$ python -q
>>> import numpy as np
>>> np.set_printoptions(precision=1, suppress=True, linewidth=160)
>>> def tidy(a):
...     return np.round(a, 1) + 0
... 
>>> mat = np.loadtxt("m.csv", delimiter=",")
>>> mat
array([[ 0.3, -1. , -1. ],
       [-1. ,  0.3,  1. ],
       [ 0. , -1. , -0.7]])
>>> P = np.triu(np.array([[5, -4, 2], [-2, -1, -5], [-5, -3, -4]]), 1) + np.eye(3)
>>> Y = P @ mat @ np.linalg.inv(P)
>>> P @ mat - mat @ P
array([[  4.,  -2., -11.],
       [  0.,   1.,   7.],
       [  0.,   0.,  -5.]])
>>> tidy(np.poly(Y))
array([ 1. ,  0.1, -0.3,  0.1])
>>> tidy(Y)
array([[ 4.3, 13. , 50. ],
       [-1. ,  1.3, 13. ],
       [ 0. , -1. , -5.7]])
>>> np.linalg.matrix_rank(Y)
np.int64(3)
>>> Uu, sv, Vt = np.linalg.svd(mat, full_matrices=False)
>>> tidy(sv / sv[0])
array([1. , 0.4, 0. ])
>>> np.abs(Uu[:, 0]).round(6).argmax()
np.int64(0)
>>> tidy(np.sqrt((sv ** 2).sum())), tidy(np.linalg.norm(mat))
(np.float64(2.4), np.float64(2.4))
>>> def softmax(z):
...     e = np.exp(z - z.max(axis=-1, keepdims=True))
...     return e / e.sum(axis=-1, keepdims=True)
... 
>>> tidy(softmax(mat[2]))
array([0.5, 0.2, 0.3])
>>> tidy(softmax(mat[2] + 5))
array([0.5, 0.2, 0.3])
>>> att = mat @ mat.T / np.sqrt(3)
>>> tidy(softmax(att)[2] @ mat)
array([ 0. , -0.9, -0.7])
>>> tidy(softmax(att + np.triu(np.full(att.shape, -np.inf), 1)))
array([[1. , 0. , 0. ],
       [0.1, 0.9, 0. ],
       [0.5, 0.1, 0.4]])
>>> tidy(np.linalg.matrix_power(mat, 4))
array([[ 0.3,  0.2, -0.1],
       [-0.1,  0. ,  0.1],
       [ 0.3,  0.2, -0.1]])
>>> (mat - mat.T) / 2
array([[ 0. ,  0. , -0.5],
       [ 0. ,  0. ,  1. ],
       [ 0.5, -1. ,  0. ]])
>>> Q = mat.astype(float).copy()
>>> for j in range(3):
...     Q[:, j] -= Q[:, :j] @ (Q[:, :j].T @ Q[:, j])
...     Q[:, j] /= np.linalg.norm(Q[:, j])
... 
>>> tidy(Q.T @ Q)
array([[1., 0., 0.],
       [0., 1., 0.],
       [0., 0., 1.]])
>>> tidy(Q)
array([[ 0.3, -0.6, -0.7],
       [-1. , -0.2, -0.2],
       [ 0. , -0.8,  0.7]])
>>> m1 = np.load("test12.npy")
>>> m1
array([[  3,   5,   7,   3,   4,  -7],
       [ 10,  10,  14,  -4,  11, -13],
       [ 16,  10,   7,  -6,   4, -14],
       [ 13,  13,   9,   2,  -1, -19],
       [ 19,  17,  15,   0,  -3, -23],
       [ 13,   9,  11,   1,  -2, -17],
       [ 18,   1,  11,  -1,  -6, -26],
       [ 23,   7,   9,   6, -10, -25],
       [ 25,  13,  12,   6,  -9, -19],
       [ 34,  14,  17,   3, -12, -15],
       [ 26,  16,  19,  -6,  -9,  -7],
       [ 33,  11,  25,  -2,  -3, -14],
       [ 25,   6,  18,  -1,  -2,  -7],
       [ 29,  14,  17,  -6,   2,  -6],
       [ 36,  10,  10, -11,  -7, -14],
       [ 28,   8,   5, -19, -10, -18],
       [ 19,   9,  -3, -13,  -8, -11],
       [ 21,   0,   2, -17,  -1, -16],
       [ 22,  -5,   6, -18,  -6, -21],
       [ 28,   0,  -3, -24,  -2, -17],
       [ 28,  -4,  -6, -27,  -1, -12],
       [ 27,   2,  -8, -33,   1, -21],
       [ 35,  10, -13, -42,  -5, -14],
       [ 30,  16, -17, -36, -13, -18],
       [ 37,  16, -24, -43, -12, -10],
       [ 42,   7, -20, -44,  -4, -18],
       [ 38,  11, -17, -50,  -6, -20],
       [ 37,   2, -17, -56, -15, -25]])
>>> P = m1 @ np.linalg.solve(m1.T @ m1, m1.T)
>>> np.trace(P)
np.float64(6.0)
>>> cen = m1 - m1.mean(axis=0)
>>> V = np.linalg.svd(cen)[2][:2]
>>> Y = cen - cen @ V.T @ V
>>> tidy(np.diag(V.T @ V))
array([0.6, 0.1, 0.4, 0.6, 0.2, 0. ])
>>> tidy(np.linalg.norm(Y) / np.linalg.norm(cen))
np.float64(0.4)
>>> cent = m1[[5, 12]].astype(float)
>>> for _ in range(5):
...     z = np.linalg.norm(m1[:, None] - cent, axis=-1).argmin(axis=1)
...     cent = np.array([m1[z == j].mean(axis=0) for j in range(2)])
... 
>>> z
array([0, 0, 0, 0, 0, 0, 0, 0, 0, 0, 0, 0, 0, 0, 0, 0, 0, 0, 0, 1, 1, 1, 1, 1, 1, 1, 1, 1])
>>> np.abs(cent[1] - cent[0]).argmax()
np.int64(3)
>>> J = np.vander(np.arange(5) - 1, 4, increasing=True)
>>> J
array([[ 1, -1,  1, -1],
       [ 1,  0,  0,  0],
       [ 1,  1,  1,  1],
       [ 1,  2,  4,  8],
       [ 1,  3,  9, 27]])
>>> Y = J / np.sqrt((J ** 2).mean(axis=1, keepdims=True))
>>> tidy(np.linalg.norm(Y, axis=1))
array([2., 2., 2., 2., 2.])
>>> np.linalg.matrix_rank(J - J.mean(axis=1, keepdims=True))
np.int64(3)
>>> Y[2]
array([1., 1., 1., 1.])
>>> np.linalg.matrix_rank(Y) == np.linalg.matrix_rank(J)
np.True_
>>> Y = np.c_[J[:, :1] @ np.array([[-2]]), np.array([-5, 5, 4, -1, 4])]
>>> Y
array([[-2, -5],
       [-2,  5],
       [-2,  4],
       [-2, -1],
       [-2,  4]])
>>> tidy(np.linalg.norm(np.linalg.qr(J)[0].T @ Y, axis=0) ** 2 / ((Y ** 2).sum(axis=0) + 1e-12))
array([1., 1.])
>>> np.linalg.matrix_rank(Y)
np.int64(2)
>>> np.linalg.matrix_rank(np.c_[J, Y])
np.int64(5)
>>> F = np.loadtxt("x.csv", delimiter=",")
>>> F
array([[  0.,  -8.,   8.,   0., -16.,  16.],
       [ -8.,  -8.,  -8., -16., -16., -16.],
       [ -8., -10.,   8., -16., -20.,  16.],
       [  0.,  20., -20.,   0., -20.,  20.],
       [ 20.,  20.,  20., -20., -20., -20.],
       [ 20.,  25., -20., -20., -25.,  20.]])
>>> Uu, sv, Vt = np.linalg.svd(F, full_matrices=False)
>>> (sv > 1e-8).sum()
np.int64(6)
>>> tidy(Vt @ Vt.T)
array([[1., 0., 0., 0., 0., 0.],
       [0., 1., 0., 0., 0., 0.],
       [0., 0., 1., 0., 0., 0.],
       [0., 0., 0., 1., 0., 0.],
       [0., 0., 0., 0., 1., 0.],
       [0., 0., 0., 0., 0., 1.]])
>>> np.abs(Uu[:, 0]).round(6).argmax()
np.int64(5)
>>> tidy(Uu.T @ F @ Vt.T)
array([[68.8,  0. ,  0. ,  0. ,  0. ,  0. ],
       [ 0. , 48.6,  0. ,  0. ,  0. ,  0. ],
       [ 0. ,  0. , 38.9,  0. ,  0. ,  0. ],
       [ 0. ,  0. ,  0. , 27.5,  0. ,  0. ],
       [ 0. ,  0. ,  0. ,  0. , 12.9,  0. ],
       [ 0. ,  0. ,  0. ,  0. ,  0. ,  7.3]])
>>> tidy(Uu.T @ Uu)
array([[1., 0., 0., 0., 0., 0.],
       [0., 1., 0., 0., 0., 0.],
       [0., 0., 1., 0., 0., 0.],
       [0., 0., 0., 1., 0., 0.],
       [0., 0., 0., 0., 1., 0.],
       [0., 0., 0., 0., 0., 1.]])
>>> tidy(np.abs(Vt[0]))
array([0.3, 0.5, 0.2, 0.4, 0.6, 0.3])
>>> tidy(np.sqrt((sv ** 2).sum())), tidy(np.linalg.norm(F))
(np.float64(97.9), np.float64(97.9))
>>> tidy(np.cumsum(sv ** 2) / np.sum(sv ** 2))
array([0.5, 0.7, 0.9, 1. , 1. , 1. ])
>>> np.allclose(Uu * sv @ Vt, F)
True
>>> vec = np.array([1, 3, 1, 0])
>>> target = J @ vec
>>> tidy(np.linalg.pinv(J) @ J)
array([[1., 0., 0., 0.],
       [0., 1., 0., 0.],
       [0., 0., 1., 0.],
       [0., 0., 0., 1.]])
>>> tidy(np.linalg.lstsq(J, target)[0])
array([1., 3., 1., 0.])
>>> target
array([-1,  1,  5, 11, 19])
>>> rng = np.random.default_rng(948869)
>>> target = target + 0.3 * rng.normal(size=5)
>>> tidy(target)
array([-1.4,  1.2,  4.9, 11.3, 18.7])
>>> coef, *_ = np.linalg.lstsq(J, target)
>>> [round(float(np.linalg.norm(np.linalg.solve(J.T @ J + lam * np.eye(4), J.T @ target))), 2) for lam in (0, 1, 10, 100)]
[3.51, 2.7, 1.16, 0.66]
>>> tidy(J.T @ (target - J @ coef))
array([0., 0., 0., 0.])
>>> [round(float(x), 1) for x in np.linalg.svd(mat, compute_uv=False)[:3]]
[2.2, 0.9, 0.0]
>>> np.linalg.matrix_rank(mat, rtol=0.1)
np.int64(2)
>>> tidy(np.abs(np.linalg.svd(mat)[2][-1]))
array([0.5, 0.5, 0.7])
>>> tidy(np.linalg.norm(mat, 2) / np.linalg.norm(mat))
np.float64(0.9)
>>> K = np.array([[1.0, 1.0, -0.3, -1.8, -0.3, -0.8, 1.4, -2.2],
...     [-2.0, 0.4, 0.0, -2.0, -0.4, 1.8, 0.7, -0.2],
...     [-0.3, -2.7, 0.4, -0.7, 0.1, 0.0, 0.4, 0.4],
...     [-0.4, 1.1, -0.7, -2.8, 0.7, -0.4, 1.8, -0.7]])
>>> K[:, 5] *= 5
>>> K
array([[ 1. ,  1. , -0.3, -1.8, -0.3, -4. ,  1.4, -2.2],
       [-2. ,  0.4,  0. , -2. , -0.4,  9. ,  0.7, -0.2],
       [-0.3, -2.7,  0.4, -0.7,  0.1,  0. ,  0.4,  0.4],
       [-0.4,  1.1, -0.7, -2.8,  0.7, -2. ,  1.8, -0.7]])
>>> Y = K / np.sqrt((K ** 2).mean(axis=1, keepdims=True))
>>> tidy(K - K.mean(axis=1, keepdims=True))
array([[ 1.6,  1.6,  0.3, -1.2,  0.3, -3.4,  2. , -1.6],
       [-2.7, -0.3, -0.7, -2.7, -1.1,  8.3,  0. , -0.9],
       [ 0. , -2.4,  0.7, -0.4,  0.4,  0.3,  0.7,  0.7],
       [ 0. ,  1.5, -0.3, -2.4,  1.1, -1.6,  2.2, -0.3]])
>>> arr = np.loadtxt("mat.csv", delimiter=",")
>>> arr
array([[ 2.,  0., -1.,  2.,  0.,  1.],
       [-1., -1.,  0., -2., -2., -1.],
       [ 2.,  1.,  0.,  2.,  1.,  1.],
       [-2., -2., -1.,  0.,  0.,  2.],
       [ 1.,  1.,  2.,  2.,  2.,  2.],
       [ 2.,  1.,  0.,  2.,  1.,  1.],
       [ 2., -2.,  1., -2., -1.,  2.]])
>>> Q, V = np.linalg.qr(arr[:, :3])[0], np.linalg.qr(arr[:, 3:])[0]
>>> sv = np.linalg.svd(Q.T @ V, compute_uv=False)
>>> tidy(np.degrees(np.arccos(sv.clip(0, 1))))
array([ 4.7, 33.8, 56.6])
>>> f = np.array([-4, 3])
>>> np.convolve(arr[3], f)
array([ 8.,  2., -2., -3.,  0., -8.,  6.])
>>> np.correlate(arr[3], arr[0], "full")
array([-2., -2., -5., -2.,  0., -1., -4.,  2., -2.,  0.,  4.])
>>> np.cross(arr[3, :3], arr[0, :3])
array([ 2., -4.,  4.])
>>> Y = arr / np.linalg.norm(arr, axis=1, keepdims=True)
>>> gram = Y @ Y.T
>>> tidy(np.linalg.norm(Y, axis=1))
array([1., 1., 1., 1., 1., 1., 1.])
>>> (gram - 2 * np.eye(7)).round(6).argmax(axis=1)
array([2, 6, 5, 6, 2, 2, 1])
>>> np.degrees(np.arccos(np.clip(gram[2, 5], -1, 1)))
np.float64(0.0)
>>> tidy(gram)
array([[ 1. , -0.7,  0.9, -0.1,  0.4,  0.9,  0.1],
       [-0.7,  1. , -0.9,  0.2, -0.9, -0.9,  0.3],
       [ 0.9, -0.9,  1. , -0.3,  0.8,  1. , -0.1],
       [-0.1,  0.2, -0.3,  1. , -0.1, -0.3,  0.2],
       [ 0.4, -0.9,  0.8, -0.1,  1. ,  0.8,  0. ],
       [ 0.9, -0.9,  1. , -0.3,  0.8,  1. , -0.1],
       [ 0.1,  0.3, -0.1,  0.2,  0. , -0.1,  1. ]])
>>> Y = np.array([[9, 1], [-5, -3], [-4, 7]])
>>> cent = np.array([[2, 3, -4, 8, -8, -7, 7], [0, -5, 9, -6, 1, 5, -3]])
>>> E = Y @ cent
>>> E
array([[ 18,  22, -27,  66, -71, -58,  60],
       [-10,   0,  -7, -22,  37,  20, -26],
       [ -8, -47,  79, -74,  39,  63, -49]])
>>> # rows and columns are dependent
>>> r = np.linalg.matrix_rank(E)
>>> r
np.int64(2)
>>> ns = np.linalg.svd(E)[2][r:].T
>>> np.allclose(E @ ns, 0)
True
>>> [int(np.linalg.matrix_rank(E[:i])) for i in range(1, len(E) + 1)]
[1, 2, 2]
>>> tidy(ns @ ns.T)
array([[ 1. ,  0. , -0.1,  0. ,  0.1,  0. , -0.1],
       [ 0. ,  0.8,  0.3, -0.1, -0.1,  0.1,  0. ],
       [-0.1,  0.3,  0.4,  0.2,  0.2, -0.2,  0. ],
       [ 0. , -0.1,  0.2,  0.7,  0.2,  0.2, -0.2],
       [ 0.1, -0.1,  0.2,  0.2,  0.5, -0.2,  0.3],
       [ 0. ,  0.1, -0.2,  0.2, -0.2,  0.8,  0.2],
       [-0.1,  0. ,  0. , -0.2,  0.3,  0.2,  0.8]])
>>> [int(np.linalg.matrix_rank(E[:, :j + 1])) for j in range(7)]
[1, 2, 2, 2, 2, 2, 2]
>>> tidy(E @ ns)
array([[0., 0., 0., 0., 0.],
       [0., 0., 0., 0., 0.],
       [0., 0., 0., 0., 0.]])
>>> np.linalg.matrix_rank(E.T @ E), np.linalg.matrix_rank(E @ E.T)
(np.int64(2), np.int64(2))
>>> tidy(softmax(E[0]))
array([0., 0., 0., 1., 0., 0., 0.])
>>> tidy(softmax(E).sum(axis=1))
array([1., 1., 1.])
>>> tidy(softmax(E[0] + 5))
array([0., 0., 0., 1., 0., 0., 0.])
>>> tidy(softmax(10 * E[0]))
array([0., 0., 0., 1., 0., 0., 0.])
>>> att = E @ E.T / np.sqrt(7)
>>> softmax(att)[0] @ E
array([ 18.,  22., -27.,  66., -71., -58.,  60.])
>>> Uu, sv, Vt = np.linalg.svd(E)
>>> np.argmax(sv[:-1] / (sv[1:] + 1e-6)) + 1
np.int64(2)
>>> Y = Uu[:, :2] @ np.diag(sv[:2]) @ Vt[:2]
>>> tidy(np.linalg.norm(E - Y) / np.linalg.norm(E))
np.float64(0.0)
>>> np.linalg.matrix_rank(E, rtol=0.05)
np.int64(2)
>>> np.linalg.matrix_rank(Y)
np.int64(2)
>>> tidy(np.linalg.norm(E - Y, 2)), tidy(sv[2])
(np.float64(0.0), np.float64(0.0))
>>> np.abs(np.diag(np.linalg.qr(E)[1])) > 1e-9
array([ True,  True, False])
>>> tidy(np.trace(np.linalg.pinv(E) @ E))
np.float64(2.0)
>>> np.allclose(E[:-1].T @ np.linalg.lstsq(E[:-1].T, E[-1])[0], E[-1])
True
>>> Y = np.array([[-5, -3], [3, -1], [2, 5], [-1, 0], [2, -3], [5, -4], [-3, 2]])
>>> np.einsum("ij->j", E)
array([  0, -25,  45, -30,   5,  25, -15])
>>> E @ Y
array([[-756,  354],
       [ 310, -248],
       [ 671,   -1]])
>>> np.linalg.matrix_rank(E @ Y)
np.int64(2)
>>> np.einsum("ij,ij->i", E, E)
array([17898,  3078, 21881])
>>> Y.T @ E.T
array([[-756,  310,  671],
       [ 354, -248,   -1]])
>>> feats = np.load("out3.npy")
>>> feats
array([[ 0, -1, -1,  2, -2,  1],
       [ 1,  0, -1, -1,  2, -2],
       [-2,  1,  0, -1, -1,  2],
       [ 2, -2,  1,  0, -1, -1],
       [-1,  2, -2,  1,  0, -1],
       [-1, -1,  2, -2,  1,  0]])
>>> tidy(softmax(feats).sum(axis=1))
array([1., 1., 1., 1., 1., 1.])
>>> tidy(softmax(feats[4] + 5))
array([0. , 0.6, 0. , 0.2, 0.1, 0. ])
>>> tidy(softmax(10 * feats[4]))
array([0., 1., 0., 0., 0., 0.])
>>> att = feats @ feats.T / np.sqrt(6)
>>> tidy(softmax(att)[4] @ feats)
array([-1. ,  1.9, -1.9,  0.9,  0. , -0.9])
>>> softmax(att).round(6).argmax(axis=1)
array([0, 1, 2, 3, 4, 5])
